$ python -q
>>> import numpy as np
>>> np.set_printoptions(precision=2, suppress=True, linewidth=120, sign=" ")
>>> def rd(a):
...     return np.round(a, 2) + 0
... 
>>> E = np.array([[2, -1, -1], [1, 1, 3], [-1, -2, 3]])
>>> E
array([[ 2, -1, -1],
       [ 1,  1,  3],
       [-1, -2,  3]])
>>> x = np.array([2, 1, 1])
>>> rhs = E @ x
>>> rhs
array([ 2,  6, -1])
>>> rd(np.linalg.solve(E, E[:, 2]))
array([ 0.,  0.,  1.])
>>> rd(np.linalg.solve(E, 4 * rhs))
array([ 8.,  4.,  4.])
>>> rd(np.linalg.solve(E, rhs))
array([ 2.,  1.,  1.])
>>> rd(np.linalg.solve(E, rhs + E[:, 0]))
array([ 3.,  1.,  1.])
>>> B = np.array([[8, 6, 7], [3, 6, 6]])
>>> basis = np.kron(B, E)
>>> basis
array([[ 16,  -8,  -8,  12,  -6,  -6,  14,  -7,  -7],
       [  8,   8,  24,   6,   6,  18,   7,   7,  21],
       [ -8, -16,  24,  -6, -12,  18,  -7, -14,  21],
       [  6,  -3,  -3,  12,  -6,  -6,  12,  -6,  -6],
       [  3,   3,   9,   6,   6,  18,   6,   6,  18],
       [ -3,  -6,   9,  -6, -12,  18,  -6, -12,  18]])
>>> np.linalg.matrix_rank(basis)
np.int64(6)
>>> blk = np.stack([E, 2 * E, E[::-1]])
>>> blk.shape
(3, 3, 3)
>>> np.linalg.matrix_rank(blk)
array([ 3,  3,  3])
>>> U, s, vt = np.linalg.svd(E, full_matrices=False)
>>> rd(s / s[0])
array([ 1.  ,  0.57,  0.5 ])
>>> U.shape, s.shape, vt.shape
((3, 3), (3,), (3, 3))
>>> rd(U.T @ E @ vt.T)
array([[ 4.43,  0.  ,  0.  ],
       [ 0.  ,  2.52,  0.  ],
       [ 0.  ,  0.  ,  2.24]])
>>> rd(s)
array([ 4.43,  2.52,  2.24])
>>> rd(np.sqrt((s ** 2).sum())), rd(np.linalg.norm(E))
(np.float64(5.57), np.float64(5.57))
>>> np.allclose(U * s @ vt, E)
True
>>> rd(vt @ vt.T)
array([[ 1.,  0.,  0.],
       [ 0.,  1.,  0.],
       [ 0.,  0.,  1.]])
>>> rd(U.T @ U)
array([[ 1.,  0.,  0.],
       [ 0.,  1.,  0.],
       [ 0.,  0.,  1.]])
>>> def softmax(z):
...     e = np.exp(z - z.max(axis=-1, keepdims=True))
...     return e / e.sum(axis=-1, keepdims=True)
... 
>>> rd(softmax(E).sum(axis=1))
array([ 1.,  1.,  1.])
>>> rd(softmax(E[2] + -3))
array([ 0.02,  0.01,  0.98])
>>> rd(softmax(10 * E[2]))
array([ 0.,  0.,  1.])
>>> S = E @ E.T / np.sqrt(3)
>>> rd(softmax(S + np.triu(np.full(S.shape, -np.inf), 1)))
array([[ 1.  ,  0.  ,  0.  ],
       [ 0.  ,  1.  ,  0.  ],
       [ 0.  ,  0.01,  0.99]])
>>> arr = np.array([[64, -72], [-72, 81]])
>>> # symmetric
>>> rd(softmax(arr[0] + 3))
array([ 1.,  0.])
>>> rd(softmax(arr[0]))
array([ 1.,  0.])
>>> S = arr @ arr.T / np.sqrt(2)
>>> softmax(S).round(6).argmax(axis=1)
array([ 0,  1])
>>> softmax(S + np.triu(np.full(S.shape, -np.inf), 1))
array([[ 1.,  0.],
       [ 0.,  1.]])
>>> softmax(S)[0] @ arr
array([ 64., -72.])
>>> U, s, vt = np.linalg.svd(arr)
>>> np.argmax(s[:-1] / (s[1:] + 1e-6)) + 1
np.int64(1)
>>> B = U[:, :1] @ np.diag(s[:1]) @ vt[:1]
>>> rd(np.abs(arr - B).max())
np.float64(0.0)
>>> np.linalg.matrix_rank(B)
np.int64(1)
>>> np.linalg.matrix_rank(arr, rtol=0.05)
np.int64(1)
